$ python3 -q
>>> import numpy as np
>>> import numpy.linalg as la
>>> np.set_printoptions(precision=2, suppress=True, linewidth=200)
>>> def rnd(a):
...     return np.round(a, 2) + 0
... 
>>> data = np.loadtxt("a.csv", delimiter=",")
>>> print(data)
[[ 0.  0.  0.  0.  0.  0.  0.  0.  0.  0.]
 [ 0.  0.  0.  0.  0.  0.  0.  0.  0. -2.]
 [ 0.  0.  0.  0.  0.  0.  0.  0.  0.  0.]
 [ 0.  0.  0.  0.  0.  0.  0.  0.  0.  4.]
 [ 0.  0.  0.  0.  0.  0.  0.  0.  0. -3.]
 [ 0.  0.  0.  0.  0.  0.  0.  0.  0. -5.]
 [ 0.  0.  0.  0.  0.  0.  0.  0.  0.  0.]
 [ 0.  0.  0.  0.  0.  0.  0.  0.  0.  5.]
 [ 0.  0.  0.  0.  0.  0.  0.  0.  0. -4.]
 [ 0. -2.  0.  4. -3. -5.  0.  5. -4.  0.]]
>>> print(rnd(np.abs(la.eigvals(data)).max()))
9.75
>>> print(data @ data)
[[  0.   0.   0.   0.   0.   0.   0.   0.   0.   0.]
 [  0.   4.   0.  -8.   6.  10.   0. -10.   8.   0.]
 [  0.   0.   0.   0.   0.   0.   0.   0.   0.   0.]
 [  0.  -8.   0.  16. -12. -20.   0.  20. -16.   0.]
 [  0.   6.   0. -12.   9.  15.   0. -15.  12.   0.]
 [  0.  10.   0. -20.  15.  25.   0. -25.  20.   0.]
 [  0.   0.   0.   0.   0.   0.   0.   0.   0.   0.]
 [  0. -10.   0.  20. -15. -25.   0.  25. -20.   0.]
 [  0.   8.   0. -16.  12.  20.   0. -20.  16.   0.]
 [  0.   0.   0.   0.   0.   0.   0.   0.   0.  95.]]
>>> print(np.trace(data))
0.0
>>> print(np.allclose(data @ data.T, data.T @ data))
True
>>> print(np.allclose(data, data.T))
True
>>> print(rnd(la.det(data)))
0.0
>>> print(la.cond(data) > 100)
True
>>> print([round(float(x), 2) for x in la.svd(data, compute_uv=False)[:3]])
[9.75, 9.75, 0.0]
>>> print(rnd(la.norm(data, 2) / la.norm(data)))
0.71
>>> print(rnd(la.eigvalsh(data).min()))
-9.75
>>> print(la.lstsq(data[:-1].T, data[-1])[2])
1
>>> print(rnd(data @ la.pinv(data) @ data))
[[ 0.  0.  0.  0.  0.  0.  0.  0.  0.  0.]
 [ 0.  0.  0.  0.  0.  0.  0.  0.  0. -2.]
 [ 0.  0.  0.  0.  0.  0.  0.  0.  0.  0.]
 [ 0.  0.  0.  0.  0.  0.  0.  0.  0.  4.]
 [ 0.  0.  0.  0.  0.  0.  0.  0.  0. -3.]
 [ 0.  0.  0.  0.  0.  0.  0.  0.  0. -5.]
 [ 0.  0.  0.  0.  0.  0.  0.  0.  0.  0.]
 [ 0.  0.  0.  0.  0.  0.  0.  0.  0.  5.]
 [ 0.  0.  0.  0.  0.  0.  0.  0.  0. -4.]
 [ 0. -2.  0.  4. -3. -5.  0.  5. -4.  0.]]
>>> print(np.allclose(data[:-1].T @ la.lstsq(data[:-1].T, data[-1])[0], data[-1]))
False
>>> print(data.shape)
(10, 10)
>>> print(rnd(la.norm(data)))
13.78
>>> print(np.diff(data, axis=0))
[[ 0.  0.  0.  0.  0.  0.  0.  0.  0. -2.]
 [ 0.  0.  0.  0.  0.  0.  0.  0.  0.  2.]
 [ 0.  0.  0.  0.  0.  0.  0.  0.  0.  4.]
 [ 0.  0.  0.  0.  0.  0.  0.  0.  0. -7.]
 [ 0.  0.  0.  0.  0.  0.  0.  0.  0. -2.]
 [ 0.  0.  0.  0.  0.  0.  0.  0.  0.  5.]
 [ 0.  0.  0.  0.  0.  0.  0.  0.  0.  5.]
 [ 0.  0.  0.  0.  0.  0.  0.  0.  0. -9.]
 [ 0. -2.  0.  4. -3. -5.  0.  5. -4.  4.]]
>>> print(np.count_nonzero(data))
12
>>> print(data - data[0])
[[ 0.  0.  0.  0.  0.  0.  0.  0.  0.  0.]
 [ 0.  0.  0.  0.  0.  0.  0.  0.  0. -2.]
 [ 0.  0.  0.  0.  0.  0.  0.  0.  0.  0.]
 [ 0.  0.  0.  0.  0.  0.  0.  0.  0.  4.]
 [ 0.  0.  0.  0.  0.  0.  0.  0.  0. -3.]
 [ 0.  0.  0.  0.  0.  0.  0.  0.  0. -5.]
 [ 0.  0.  0.  0.  0.  0.  0.  0.  0.  0.]
 [ 0.  0.  0.  0.  0.  0.  0.  0.  0.  5.]
 [ 0.  0.  0.  0.  0.  0.  0.  0.  0. -4.]
 [ 0. -2.  0.  4. -3. -5.  0.  5. -4.  0.]]
>>> m1 = np.load("w.npy")
>>> print(m1)
[[ 1.91  0.38 -3.56  2.88  1.39]
 [ 1.45  3.72  0.18 -3.13 -3.53]
 [ 0.48  2.85 -4.2  -4.04 -0.87]
 [ 1.96  1.62  4.19 -2.14 -1.11]
 [-1.53  2.45 -1.71  0.74 -0.82]
 [-3.61  0.46 -0.83 -1.23  1.26]
 [ 1.87 -0.5  -8.24 -1.83 -0.44]
 [-4.33 -3.76  2.27 -0.33  4.87]
 [-1.04 -0.74 -1.12  1.48  0.78]
 [ 3.26  4.99 -2.87 -3.99 -2.  ]
 [ 0.07 -0.77 -1.56  1.42  0.73]
 [-6.47 -3.17  5.38  1.86  5.6 ]
 [ 0.39 -0.28 -2.05  0.39  1.13]
 [ 0.72  1.04 -3.07  1.2  -0.06]
 [ 0.72  2.32  1.65 -5.33 -2.85]
 [ 2.54  1.63 -6.36 -0.69 -2.32]
 [ 1.19 -4.31  3.02  2.75  1.94]
 [ 4.73  2.39 -4.39  0.31 -4.39]
 [ 4.6   2.74  0.24 -1.31 -4.79]
 [ 1.84 -2.61 -0.73  0.72 -2.32]
 [-3.09  5.7   2.79  0.72  0.65]
 [-0.62  3.61 -0.1  -1.96 -3.4 ]
 [-0.26 -1.86 -5.05  2.04  3.6 ]
 [ 0.09  0.37  0.48 -0.91 -1.59]
 [ 4.35 -0.48 -1.32  1.45 -1.17]
 [ 0.76 -3.7  -0.85  5.73  3.79]
 [-1.33  0.68 -5.16 -1.81  3.  ]
 [ 5.53  2.77 -8.79 -4.8  -9.68]
 [-2.66  2.13  3.11 -1.14 -1.13]
 [-5.37 -1.38  6.03 -2.08  1.69]
 [ 1.49  1.98  0.83  0.73  0.43]
 [-0.19 -2.9  -0.91  0.32 -2.31]]
>>> T = np.stack([m1, -2 * m1, m1[::-1]])
>>> print(T.shape)
(3, 32, 5)
>>> print(la.matrix_rank(T.reshape(3, -1)))
2
>>> print(rnd(np.einsum("bij,cij->bc", T, T)))
[[ 1400.93 -2801.87   -24.61]
 [-2801.87  5603.73    49.22]
 [  -24.61    49.22  1400.93]]
>>> print((T @ m1.T).shape)
(3, 32, 32)
>>> print(rnd(la.norm(T, axis=(1, 2))))
[37.43 74.86 37.43]
